$ ipython --no-banner

In [1]: import numpy as np

In [2]: from numpy import linalg as LA

In [3]: np.set_printoptions(suppress=True, linewidth=140)

In [4]: rnd = lambda a: np.round(a, 2) + 0

In [5]: O, _ = LA.qr(np.array([[-0.6, 1.8, 0.9, -0.8, 2.5],
   ...:     [0.7, -0.9, -0.3, 0.2, 1.1],
   ...:     [0.9, -0.4, 1.6, 0.2, -0.5],
   ...:     [0.9, 0.1, -0.1, 0.9, 0.4],
   ...:     [0.2, 1.0, 1.6, -0.9, 0.3]]))

In [6]: m1 = O[:, :3]

In [7]: rnd(m1)
Out[7]: 
array([[-0.38, -0.69,  0.06],
       [ 0.44,  0.2 ,  0.12],
       [ 0.57, -0.12, -0.66],
       [ 0.57, -0.37,  0.67],
       [ 0.13, -0.57, -0.32]])

In [8]: # orthonormal columns

In [9]: proj = m1 @ LA.solve(m1.T @ m1, m1.T)

In [10]: LA.matrix_rank(np.eye(5) - proj)
Out[10]: np.int64(2)

In [11]: rnd(np.trace(proj))
Out[11]: np.float64(3.0)

In [12]: rnd(np.diag(proj))
Out[12]: array([0.62, 0.25, 0.77, 0.91, 0.45])

In [13]: rnd(proj)
Out[13]: 
array([[ 0.62, -0.3 , -0.17,  0.08,  0.33],
       [-0.3 ,  0.25,  0.15,  0.26, -0.1 ],
       [-0.17,  0.15,  0.77, -0.07,  0.35],
       [ 0.08,  0.26, -0.07,  0.91,  0.07],
       [ 0.33, -0.1 ,  0.35,  0.07,  0.45]])

In [14]: rnd(LA.eigvalsh(proj))
Out[14]: array([0., 0., 1., 1., 1.])

In [15]: other = np.c_[m1[:, :1] @ np.array([[3]]), np.array([2, -2, 1, 0, 1])]

In [16]: rnd(other)
Out[16]: 
array([[-1.14,  2.  ],
       [ 1.33, -2.  ],
       [ 1.7 ,  1.  ],
       [ 1.7 ,  0.  ],
       [ 0.38,  1.  ]])

In [17]: rnd(LA.norm(other - m1 @ LA.lstsq(m1, other)[0], axis=0))
Out[17]: array([0.  , 1.31])

In [18]: O, r_ = LA.qr(m1)

In [19]: rnd(np.abs(np.diag(r_)))
Out[19]: array([1., 1., 1.])

In [20]: np.trace(O @ O.T)
Out[20]: np.float64(3.0)

In [21]: O.shape, r_.shape
Out[21]: ((5, 3), (3, 3))

In [22]: rnd(O @ r_)
Out[22]: 
array([[-0.38, -0.69,  0.06],
       [ 0.44,  0.2 ,  0.12],
       [ 0.57, -0.12, -0.66],
       [ 0.57, -0.37,  0.67],
       [ 0.13, -0.57, -0.32]])

In [23]: rnd(O.T @ O)
Out[23]: 
array([[1., 0., 0.],
       [0., 1., 0.],
       [0., 0., 1.]])

In [24]: rnd(O)
Out[24]: 
array([[-0.38, -0.69,  0.06],
       [ 0.44,  0.2 ,  0.12],
       [ 0.57, -0.12, -0.66],
       [ 0.57, -0.37,  0.67],
       [ 0.13, -0.57, -0.32]])
